$ python -q
>>> import numpy as np
>>> from numpy import linalg as LA
>>> np.set_printoptions(precision=2, suppress=True, linewidth=200)
>>> mat = np.load("data.npy")
>>> mat
array([[ -1,   7,   6,   1,  -1,   2,  -9,  -4],
       [ -2,   6,   5,   0,  -2,   1, -10,  -5],
       [  2,  10,   9,   4,   2,   5,  -6,  -1],
       [  0,   8,   7,   2,   0,   3,  -8,  -3]])
>>> W = np.array([[-1, -2, 2, 0, -1],
...     [-2, 2, -2, 2, 1],
...     [-2, 1, 1, 2, -1],
...     [-2, 1, 2, -2, 2],
...     [2, 0, 1, -1, 2],
...     [1, -1, 0, -2, -1],
...     [1, 0, -2, 0, 2],
...     [1, 1, 0, 2, -1]])
>>> b = np.array([8, -9, 6, -9, 8])
>>> hid = np.maximum(mat @ W + b, 0)
>>> (hid > 0).mean(axis=0)
array([0.  , 1.  , 1.  , 1.  , 0.25])
>>> (hid > 0).astype(int)
array([[0, 1, 1, 1, 0],
       [0, 1, 1, 1, 0],
       [0, 1, 1, 1, 1],
       [0, 1, 1, 1, 0]])
>>> hid
array([[ 0,  8, 15,  4,  0],
       [ 0,  6, 13,  3,  0],
       [ 0, 14, 21,  7,  3],
       [ 0, 10, 17,  5,  0]])
>>> basis = np.array([[0, 3], [3, 5], [-8, -4], [-5, -7], [-4, -9]])
>>> W @ basis
array([[-18, -12],
       [  8, -11],
       [-11, -10],
       [-11, -13],
       [-11,  -9],
       [ 11,  21],
       [  8,  -7],
       [ -3,   3]])
>>> r = LA.matrix_rank(mat)
>>> r
np.int64(2)
>>> null = LA.svd(mat)[2][r:].T
>>> np.allclose(mat @ null, 0)
True
>>> U, sig, VT = LA.svd(mat)
>>> sig.round(2) + 0
array([27.97,  8.22,  0.  ,  0.  ])
>>> A2 = U[:, :2] @ np.diag(sig[:2]) @ VT[:2]
>>> LA.matrix_rank(A2)
np.int64(2)
>>> np.round(LA.norm(mat - A2, 2), 2), round(sig[2], 2)
(np.float64(0.0), np.float64(0.0))
>>> sig = 10 * 0.5 ** np.arange(7)
>>> rng = np.random.default_rng(9329)
>>> E = rng.normal(size=(36, 7)) * rng.permutation(sig)
>>> E.round(2) + 0
array([[  1.58,  -2.3 ,  -0.17,   0.34,   2.75,  16.56,   0.05],
       [ -0.65,   0.12,  -0.46,  -0.76,   0.93,  -3.43,  -0.02],
       [ -0.72,  -1.19,  -0.64,  -0.44,  -5.75,   8.72,   0.1 ],
       [ -0.24,   1.02,  -0.64,  -0.22,   0.42, -14.59,  -0.05],
       [ -0.14,   0.3 ,   0.49,   0.16,  -0.3 , -12.01,   0.16],
       [  0.71,  -1.71,   0.25,   0.33,  -3.89, -16.24,   0.22],
       [ -2.64,  -3.51,  -0.86,  -0.04,   0.15,  13.68,  -0.02],
       [  1.36,   5.58,   0.05,   0.2 ,  -3.58,  -6.89,  -0.19],
       [  0.24,  -1.79,   0.1 ,   0.1 ,  -9.4 ,  13.74,  -0.05],
       [  1.2 ,  -1.  ,   0.6 ,   0.53,  -0.75,   5.21,   0.12],
       [  0.91,  -2.83,   0.9 ,  -0.7 ,   9.24, -10.46,   0.  ],
       [ -0.72,  -0.94,  -0.38,   0.14,   3.96,   3.11,  -0.3 ],
       [ -2.31,  -1.26,   0.36,   0.08,   0.28,  -1.54,  -0.04],
       [ -2.29,  -1.48,   0.18,   0.08,   8.2 ,   3.53,   0.14],
       [ -2.53,  -0.67,   0.04,   0.13,   4.47,  -2.68,   0.03],
       [  0.17,   0.5 ,   0.24,   0.62,   6.24,  12.42,  -0.02],
       [  0.46,   0.36,   0.84,   0.46,   5.4 ,   2.1 ,   0.03],
       [  0.11,   1.1 ,  -0.87,  -0.15,  -1.16, -25.15,  -0.26],
       [  0.32,   0.39,  -0.43,  -0.13,  -1.47,  -1.2 ,   0.08],
       [ -1.68,   1.4 ,   1.03,   0.54,  -1.03,   2.1 ,   0.27],
       [  0.07,   4.36,   0.53,   0.1 ,  -0.04,   4.6 ,  -0.08],
       [  0.92,   0.61,  -0.24,   0.11,   1.18,   0.96,  -0.03],
       [  0.68,   1.75,  -0.31,  -0.02,  -0.72,  -0.05,   0.05],
       [ -1.83,   0.65,  -0.5 ,  -0.06,   2.86,  -9.77,   0.1 ],
       [  0.28,  -2.71,   0.34,   0.02,  -9.06, -11.66,  -0.05],
       [ -0.96,   1.24,   0.28,  -0.17,  -4.98,  -9.72,  -0.18],
       [  0.47,  -0.86,   0.96,  -0.15,   1.51,   2.98,   0.1 ],
       [  0.28,   0.31,  -0.92,   0.  ,   6.  ,  -3.19,  -0.08],
       [ -1.39,  -2.15,  -0.24,   0.06,   1.28,  -8.13,   0.06],
       [ -1.46,   2.52,   0.09,   0.38,   0.19, -10.33,  -0.08],
       [  1.27,  -1.71,   0.27,  -0.24,  -2.32,  13.16,  -0.19],
       [ -0.98,  -1.74,  -0.12,  -0.47,  -5.63,  -2.44,  -0.04],
       [  0.54,  -0.33,   0.29,   1.  ,  -1.14,  11.87,  -0.31],
       [  1.56,  -1.72,   0.85,   0.01,   1.89,   0.85,  -0.01],
       [ -2.76,   4.81,   0.87,   0.21,   3.72,  -6.97,  -0.14],
       [ -0.32,  -2.84,  -0.44,  -0.31,  10.59,  -7.34,  -0.17]])
>>> labels = E[:, 2] > np.median(E[:, 2])
>>> u = E[labels].mean(axis=0) - E[~labels].mean(axis=0)
>>> ((E - E.mean(axis=0)) @ u > 0).astype(int)
array([1, 0, 1, 0, 0, 0, 1, 0, 1, 1, 0, 1, 0, 1, 0, 1, 1, 0, 1, 1, 1, 1, 1, 0, 0, 0, 1, 0, 0, 0, 1, 1, 1, 1, 0, 0])
>>> u
array([ 0.33, -0.18,  0.91,  0.23, -0.72,  3.12,  0.04])
>>> Ac = E - E.mean(axis=0)
>>> U, sig, VT = LA.svd(Ac, full_matrices=False)
>>> np.abs(VT[0]).argmax()
np.int64(5)
>>> np.round(Ac.mean(axis=0), 2) + 0
array([0., 0., 0., 0., 0., 0., 0.])
>>> round(float((sig ** 2).sum() ** 2 / (sig ** 4).sum()), 2)
1.58
>>> np.round(VT[0] * np.sign(VT[0, np.abs(VT[0]).argmax()]), 2) + 0
array([ 0.02, -0.05,  0.01,  0.01,  0.  ,  1.  ,  0.  ])
>>> data = np.load("dump.npy")
>>> data
array([[-2, -2,  2],
       [ 2, -2, -2],
       [-2,  2, -2]])
>>> hat = np.triu(np.array([[-3, -1, -1], [1, 3, 2], [3, 1, -3]]), 1) + np.eye(3)
>>> A2 = hat @ data @ LA.inv(hat)
>>> np.trace(A2), np.trace(data)
(np.float64(-6.0), np.int64(-6))
>>> data @ np.ones(3)
array([-2., -2., -2.])
>>> np.fft.fft(data[0])
array([-2.+0.j  , -2.+3.46j, -2.-3.46j])
>>> x0 = np.array([2, 0, 2])
>>> rhs = data @ x0
>>> b, lr = np.zeros(3), 1 / LA.norm(data, 2) ** 2
>>> for i in range(60):
...     b -= lr * data.T @ (data @ b - rhs)
...     if i % 10 == 0: print(i, round(LA.norm(data @ b - rhs), 2))
... 
0 3.46
10 0.2
20 0.01
30 0.0
40 0.0
50 0.0
>>> b.round(2) + 0
array([2., 0., 2.])
>>> t = np.radians(13)
>>> R = np.eye(3)
>>> R[2, 2] = R[0, 0] = np.cos(t)
>>> R[2, 0], R[0, 2] = -np.sin(t), np.sin(t)
>>> R
array([[ 0.97,  0.  ,  0.22],
       [ 0.  ,  1.  ,  0.  ],
       [-0.22,  0.  ,  0.97]])
>>> A2 = data @ R.T
>>> round(LA.det(R), 2), round(float(np.trace(R)), 2)
(np.float64(1.0), 2.95)
>>> A2
array([[-1.5, -2. ,  2.4],
       [ 1.5, -2. , -2.4],
       [-2.4,  2. , -1.5]])
>>> np.allclose(LA.norm(data, axis=1), LA.norm(A2, axis=1))
True
>>> np.allclose(data @ data.T, A2 @ A2.T)
True
>>> K = np.array([[-2, 0, 0, 0, 0, 0, 0, 0],
...     [0, 1, 0, 0, 0, 0, 0, 0],
...     [1, -1, 3, 0, 0, 0, 0, 0],
...     [-1, -3, -2, -2, 0, 0, 0, 0],
...     [2, -3, 0, 2, 0, 0, 0, 0],
...     [3, 3, 2, 2, 1, 2, 0, 0],
...     [-3, 3, -1, 1, -1, 2, 3, 0],
...     [-1, -1, -2, 2, 0, -2, 2, 3]])
>>> K
array([[-2,  0,  0,  0,  0,  0,  0,  0],
       [ 0,  1,  0,  0,  0,  0,  0,  0],
       [ 1, -1,  3,  0,  0,  0,  0,  0],
       [-1, -3, -2, -2,  0,  0,  0,  0],
       [ 2, -3,  0,  2,  0,  0,  0,  0],
       [ 3,  3,  2,  2,  1,  2,  0,  0],
       [-3,  3, -1,  1, -1,  2,  3,  0],
       [-1, -1, -2,  2,  0, -2,  2,  3]])
>>> t = np.radians(72)
>>> R = np.eye(8)
>>> R[3, 3] = R[1, 1] = np.cos(t)
>>> R[3, 1], R[1, 3] = -np.sin(t), np.sin(t)
>>> R
array([[ 1.  ,  0.  ,  0.  ,  0.  ,  0.  ,  0.  ,  0.  ,  0.  ],
       [ 0.  ,  0.31,  0.  ,  0.95,  0.  ,  0.  ,  0.  ,  0.  ],
       [ 0.  ,  0.  ,  1.  ,  0.  ,  0.  ,  0.  ,  0.  ,  0.  ],
       [ 0.  , -0.95,  0.  ,  0.31,  0.  ,  0.  ,  0.  ,  0.  ],
       [ 0.  ,  0.  ,  0.  ,  0.  ,  1.  ,  0.  ,  0.  ,  0.  ],
       [ 0.  ,  0.  ,  0.  ,  0.  ,  0.  ,  1.  ,  0.  ,  0.  ],
       [ 0.  ,  0.  ,  0.  ,  0.  ,  0.  ,  0.  ,  1.  ,  0.  ],
       [ 0.  ,  0.  ,  0.  ,  0.  ,  0.  ,  0.  ,  0.  ,  1.  ]])
>>> A2 = K @ R.T
>>> A2
array([[-2.  ,  0.  ,  0.  ,  0.  ,  0.  ,  0.  ,  0.  ,  0.  ],
       [ 0.  ,  0.31,  0.  , -0.95,  0.  ,  0.  ,  0.  ,  0.  ],
       [ 1.  , -0.31,  3.  ,  0.95,  0.  ,  0.  ,  0.  ,  0.  ],
       [-1.  , -2.83, -2.  ,  2.24,  0.  ,  0.  ,  0.  ,  0.  ],
       [ 2.  ,  0.98,  0.  ,  3.47,  0.  ,  0.  ,  0.  ,  0.  ],
       [ 3.  ,  2.83,  2.  , -2.24,  1.  ,  2.  ,  0.  ,  0.  ],
       [-3.  ,  1.88, -1.  , -2.54, -1.  ,  2.  ,  3.  ,  0.  ],
       [-1.  ,  1.59, -2.  ,  1.57,  0.  , -2.  ,  2.  ,  3.  ]])
>>> np.round(LA.svd(K, compute_uv=False), 2) + 0, np.round(LA.svd(A2, compute_uv=False), 2) + 0
(array([7.32, 6.9 , 4.99, 2.71, 2.61, 1.37, 0.92, 0.  ]), array([7.32, 6.9 , 4.99, 2.71, 2.61, 1.37, 0.92, 0.  ]))
>>> np.abs(A2 - K).max(axis=0)
array([0.  , 3.98, 0.  , 4.24, 0.  , 0.  , 0.  , 0.  ])
>>> F = np.load("mat.npy")
>>> F
array([[ 0.73,  3.56, -1.11, -5.11,  1.74,  4.53, -1.74],
       [ 0.37,  7.86, -0.53, -4.8 , -1.78,  4.4 , -2.24],
       [ 1.2 , -4.84, -0.54, -0.25,  1.97, -0.07,  1.78],
       [ 1.49, -4.44, -1.14, -2.18,  3.4 ,  1.68,  1.57],
       [-0.88, -4.23,  0.51,  3.84,  2.15, -2.88, -0.05],
       [ 0.78,  3.  , -1.82, -6.31,  6.04,  5.87, -3.3 ],
       [-0.09, -5.8 ,  1.45,  5.44, -3.65, -5.51,  3.82],
       [ 1.97, -6.21, -1.2 , -1.85,  3.05,  0.99,  2.87],
       [-0.58,  0.32,  1.28,  3.34, -5.47, -3.3 ,  1.85],
       [-0.06, -0.02, -0.2 , -0.04, -0.07,  0.04,  0.02],
       [ 0.68, -2.78,  0.6 ,  2.44, -4.57, -3.17,  3.76],
       [-0.31, -0.16, -0.61, -1.15,  5.59,  1.87, -2.88],
       [-0.63, -5.42,  1.2 ,  5.57, -2.1 , -5.24,  2.7 ],
       [ 0.29, -6.84,  0.46,  4.06, -1.16, -4.3 ,  3.38],
       [-0.51, -3.38,  1.72,  6.3 , -7.34, -6.21,  4.39],
       [-0.79,  3.54,  1.22,  2.27, -6.33, -2.16,  0.8 ],
       [-1.13,  2.18,  0.77,  1.53,  0.4 , -0.71, -2.02],
       [-1.77, -1.44,  1.8 ,  6.66, -1.48, -5.26, -0.35],
       [ 1.13, -2.7 , -1.2 , -2.88,  3.77,  2.37,  0.51],
       [ 0.44, -3.57,  0.1 ,  0.82, -0.52, -1.41,  2.25],
       [ 1.73,  2.45, -1.26, -5.36, -1.14,  4.08,  0.8 ],
       [-0.14,  8.16, -0.63, -4.59,  0.  ,  4.75, -3.28],
       [ 0.68,  6.78, -1.39, -6.26,  0.86,  5.61, -2.53],
       [ 0.2 ,  5.88, -1.22, -5.47,  3.64,  5.43, -3.86],
       [ 0.57, -0.46, -1.04, -3.49,  5.3 ,  3.33, -1.93],
       [ 2.07,  4.58, -1.65, -7.76,  0.67,  6.18, -0.48],
       [ 0.71,  1.53, -1.84, -5.73,  7.42,  5.55, -3.28],
       [-0.75,  8.06,  0.03, -2.79, -1.51,  2.89, -3.02],
       [ 0.26,  3.38, -0.75, -3.01,  0.49,  2.76, -1.31],
       [ 2.35, -0.34, -1.75, -6.21,  1.32,  4.46,  1.56],
       [-1.03, -5.53,  1.81,  7.55, -3.78, -6.93,  2.98],
       [-2.02,  3.02,  1.8 ,  4.96, -3.48, -3.74, -1.38],
       [ 0.29, -1.18,  0.59,  1.83, -4.4 , -2.23,  2.64],
       [ 1.56, -2.87, -1.22, -2.86,  2.29,  2.06,  1.75]])
>>> U, sig, VT = LA.svd(F)
>>> np.argmax(sig[:-1] / (sig[1:] + 1e-6)) + 1
np.int64(3)
>>> A2 = U[:, :3] @ np.diag(sig[:3]) @ VT[:3]
>>> LA.matrix_rank(A2)
np.int64(3)
>>> round(np.abs(F - A2).max(), 2)
np.float64(0.24)
>>> LA.matrix_rank(F, rtol=0.05)
np.int64(3)
>>> round(float(LA.norm(F - A2, 2)), 2), round(float(sig[3]), 2)
(0.64, 0.64)
